>>> import numpy as np
>>> np.set_printoptions(suppress=True, linewidth=200)
>>> data = np.load("x.npy")
>>> data
array([[-1.,  1.],
       [ 1., -1.]])
>>> # equal to its transpose
>>> np.round(np.linalg.svd(data, compute_uv=False), 3) + 0
array([2., 0.])
>>> data.mean(axis=0)
array([0., 0.])
>>> round(float(np.linalg.norm(data)), 3)
2.0
>>> np.diff(data, axis=0)
array([[ 2., -2.]])
>>> np.linalg.matrix_rank(data)
np.int64(1)
>>> W0 = np.loadtxt("run8.csv", delimiter=",")
>>> W0
array([[ 3., -2.,  3.,  0.],
       [ 0.,  3., -2.,  3.],
       [ 3.,  0.,  3., -2.],
       [-2.,  3.,  0.,  3.]])
>>> vec = np.array([3, 2, -3, -2])
>>> a = np.maximum(W0 @ vec, 0)
>>> W0 * (a > 1e-9)[:, None]
array([[ 0., -0.,  0.,  0.],
       [ 0.,  3., -2.,  3.],
       [ 3.,  0.,  3., -2.],
       [-0.,  0.,  0.,  0.]])
>>> np.maximum(W0 @ vec, 0) - np.maximum(-W0 @ vec, 0)
array([-4.,  6.,  4., -6.])
>>> a
array([0., 6., 4., 0.])
>>> np.maximum(W0 @ (3 * vec), 0)
array([ 0., 18., 12.,  0.])
>>> hat = np.triu(np.array([[8, -7, -6, 7], [-7, -9, -6, -2], [3, -9, 8, 5], [5, 1, 9, 8]]), 1) + np.eye(4)
>>> M2 = hat @ W0 @ np.linalg.inv(hat)
>>> M2
array([[  -29.,  -205., -1405.,  6830.],
       [  -14.,  -101.,  -710.,  3455.],
       [   -7.,   -34.,  -243.,  1209.],
       [   -2.,   -11.,   -78.,   385.]])
>>> np.trace(M2), np.trace(W0)
(np.float64(12.0), np.float64(12.0))
>>> np.round(np.poly(M2), 3)
array([  1., -12.,  36., -48., 128.])
>>> O, evecs = np.linalg.qr(W0[:, :3])[0], np.linalg.qr(W0[:, 3:])[0]
>>> sig = np.linalg.svd(O.T @ evecs, compute_uv=False)
>>> sig.round(3)
array([0.828])
>>> np.round(np.degrees(np.arccos(sig.clip(0, 1))), 3)
array([34.111])
>>> round(float(np.linalg.norm(O @ O.T - evecs @ evecs.T, 2)), 3)
1.0
>>> round(float(np.abs(np.linalg.eigvals(W0)).max()), 3)
8.0
>>> (W0 - W0.T) / 2
array([[ 0., -1.,  0.,  1.],
       [ 1.,  0., -1.,  0.],
       [ 0.,  1.,  0., -1.],
       [-1.,  0.,  1.,  0.]])
>>> round(np.linalg.det(W0), 3)
np.float64(128.0)
>>> np.round(np.sort(np.abs(np.linalg.eigvals(W0))), 3)
array([2., 2., 4., 8.])
>>> M2 = np.array([[-2, -3, 1], [0, 3, -2], [2, -1, -1], [-3, -1, 0]])
>>> np.linalg.matrix_rank(W0 @ M2)
np.int64(3)
>>> np.vstack([W0, M2.T]).shape
(7, 4)
>>> mat = np.load("arr.npy")
>>> mat
array([[-3, -2, -2],
       [ 0,  2,  1],
       [-3, -2, -2]])
>>> # row 2 repeats row 0
>>> gram = mat.T @ mat
>>> np.round(np.linalg.svd(mat, compute_uv=False) ** 2, 3) + 0
array([36.3,  2.7,  0. ])
>>> np.trace(gram), (mat ** 2).sum()
(np.int64(39), np.int64(39))
>>> np.allclose(gram, gram.T)
True
>>> W1 = np.array([[1, -2, -1], [0, 1, -2], [-2, -2, 1]])
>>> beta = np.array([-1, -3, 0])
>>> hid = np.maximum(mat @ W1 + beta, 0)
>>> (hid > 0).astype(int)
array([[0, 1, 1],
       [0, 0, 0],
       [0, 1, 1]])
>>> W2 = np.array([[-1, 2], [0, -2], [2, -2]])
>>> (hid @ W2).round(6).argmax(axis=1)
array([0, 0, 0])
>>> hid @ W2
array([[ 10, -20],
       [  0,   0],
       [ 10, -20]])
>>> u, g = mat[2], mat[1]
>>> u @ g
np.int64(-6)
>>> u @ u
np.int64(17)
>>> p = (u @ g) / (u @ u) * u
>>> np.linalg.matrix_rank(np.outer(u, g))
np.int64(1)
>>> M = np.load("dump.npy")
>>> M
array([[3.648, 0.36 , 1.846],
       [0.36 , 3.051, 0.084],
       [1.846, 0.084, 2.301]])
>>> O, evecs = np.linalg.qr(M[:, :1])[0], np.linalg.qr(M[:, 1:])[0]
>>> sig = np.linalg.svd(O.T @ evecs, compute_uv=False)
>>> round(float(np.linalg.norm(O @ O.T - evecs @ evecs.T, 2)), 3)
1.0
>>> sig.round(3)
array([0.914])
>>> gram = M.T @ M
>>> gram.round(3)
array([[16.845,  2.567, 11.012],
       [ 2.567,  9.445,  1.114],
       [11.012,  1.114,  8.709]])
>>> np.round(np.trace(gram), 3), np.round((M ** 2).sum(), 3)
(np.float64(35.0), np.float64(35.0))
>>> np.round(np.linalg.svd(M, compute_uv=False) ** 2, 3)
array([25.001,  8.999,  1.   ])
>>> np.linalg.matrix_rank(gram)
np.int64(3)
>>> M2 = np.array([[0, 3], [1, -1]])
>>> W2 = np.kron(M2, M)
>>> np.round(np.linalg.norm(W2, 2), 3), np.round(np.linalg.norm(M2, 2) * np.linalg.norm(M, 2), 3)
(np.float64(15.898), np.float64(15.898))
>>> np.linalg.matrix_rank(W2)
np.int64(6)
>>> A = np.load("block19.npy")
>>> A
array([[-0.557, -4.463, -0.023],
       [-0.173, -0.199,  0.448],
       [-0.346, -2.69 ,  1.014],
       [ 0.265,  2.587, -1.048],
       [ 0.123,  1.805,  0.29 ],
       [ 0.387,  1.81 , -0.216],
       [-0.735, -3.86 ,  1.921],
       [ 0.473,  4.476, -0.182],
       [ 0.935,  6.621, -1.631],
       [-0.07 , -1.144, -0.306],
       [-0.057,  1.129,  0.248],
       [ 0.875,  7.267, -1.002],
       [-0.172, -0.979,  0.377],
       [ 0.033, -0.455, -0.807],
       [-0.073,  0.086,  0.649],
       [ 0.272,  1.805,  0.055],
       [ 0.067, -1.473, -0.669],
       [ 0.148,  1.506, -0.428]])
>>> # column 1 dominates
>>> z = A[:, 2] > np.median(A[:, 2])
>>> u = A[z].mean(axis=0) - A[~z].mean(axis=0)
>>> ((A - A.mean(axis=0)) @ u > 0).astype(int)
array([1, 1, 1, 0, 0, 0, 1, 0, 0, 1, 0, 0, 1, 1, 1, 0, 1, 0])
>>> np.argsort(-np.abs(u).round(6), kind="stable")
array([1, 2, 0])
>>> W2 = A[[9, 10]].astype(float)
>>> for _ in range(3):
...     z = np.linalg.norm(A[:, None] - W2, axis=-1).argmin(axis=1)
...     W2 = np.array([A[z == j].mean(axis=0) for j in range(2)])
... 
>>> z
array([0, 0, 0, 1, 1, 1, 0, 1, 1, 0, 1, 1, 0, 0, 0, 1, 0, 1])
>>> np.bincount(z)
array([9, 9])
>>> np.abs(W2[1] - W2[0]).argmax()
np.int64(1)
>>> J = np.loadtxt("case8.csv", delimiter=",")
>>> J
array([[-1.,  0.,  0.,  0.],
       [ 0., -2.,  0., -2.],
       [ 0.,  0., -3.,  0.],
       [ 0., -2.,  0., -2.]])
>>> rk = np.linalg.matrix_rank(J)
>>> rk
np.int64(3)
>>> ns = np.linalg.svd(J)[2][rk:].T
>>> np.linalg.matrix_rank(J.T @ J), np.linalg.matrix_rank(J @ J.T)
(np.int64(3), np.int64(3))
>>> np.round(ns[:, 0] / ns[np.abs(ns[:, 0]).round(6).argmax(), 0], 3)
array([ 0.,  1., -0., -1.])
>>> ns.shape
(4, 1)
>>> np.linalg.cond(J) > 100
np.True_
>>> np.linalg.matrix_rank(J, rtol=0.1)
np.int64(3)
>>> [round(float(x), 3) for x in np.linalg.svd(J, compute_uv=False)[:3]]
[4.0, 3.0, 1.0]
>>> U, sig, Vt = np.linalg.svd(J)
>>> np.argmax(sig[:-1] / (sig[1:] + 1e-6)) + 1
np.int64(3)
>>> M2 = U[:, :3] @ np.diag(sig[:3]) @ Vt[:3]
>>> np.round(np.linalg.norm(J - M2, 2), 3), round(float(sig[3]), 3)
(np.float64(0.0), 0.0)
>>> np.linalg.matrix_rank(J, rtol=0.05)
np.int64(3)
>>> np.linalg.matrix_rank(M2)
np.int64(3)
>>> round(float(np.linalg.norm(J - M2) / np.linalg.norm(J)), 3)
0.0
>>> [round(float(np.linalg.det(J[:i, :i])), 2) + 0 for i in range(1, 5)]
[-1.0, 2.0, -6.0, 0.0]
>>> O, _ = np.linalg.qr(np.array([[-1.4, 0.9, -0.9, -0.7],
...     [0.9, 0.6, -1.3, 0.4],
...     [0.2, 0.2, -1.3, -2.2],
...     [-1.7, -0.6, -0.5, 0.9]]))
>>> w = np.array([7, -3, -2, 2])
>>> arr = O @ np.diag(w) @ O.T
>>> arr.round(3)
array([[ 0.486, -2.495, -0.384,  3.998],
       [-2.495,  0.696, -1.578, -1.468],
       [-0.384, -1.578,  0.045, -1.338],
       [ 3.998, -1.468, -1.338,  2.773]])
>>> vec = np.array([2, 5, -8, 9])
>>> np.linalg.norm(arr @ vec) <= np.linalg.norm(arr, 2) * np.linalg.norm(vec) + 1e-9
np.True_
>>> np.round(np.einsum("ij,j->i", arr, vec), 3)
array([ 27.547,  -2.098, -21.058,  36.314])
>>> np.round((arr * vec).sum(axis=1), 3)
array([ 27.547,  -2.098, -21.058,  36.314])
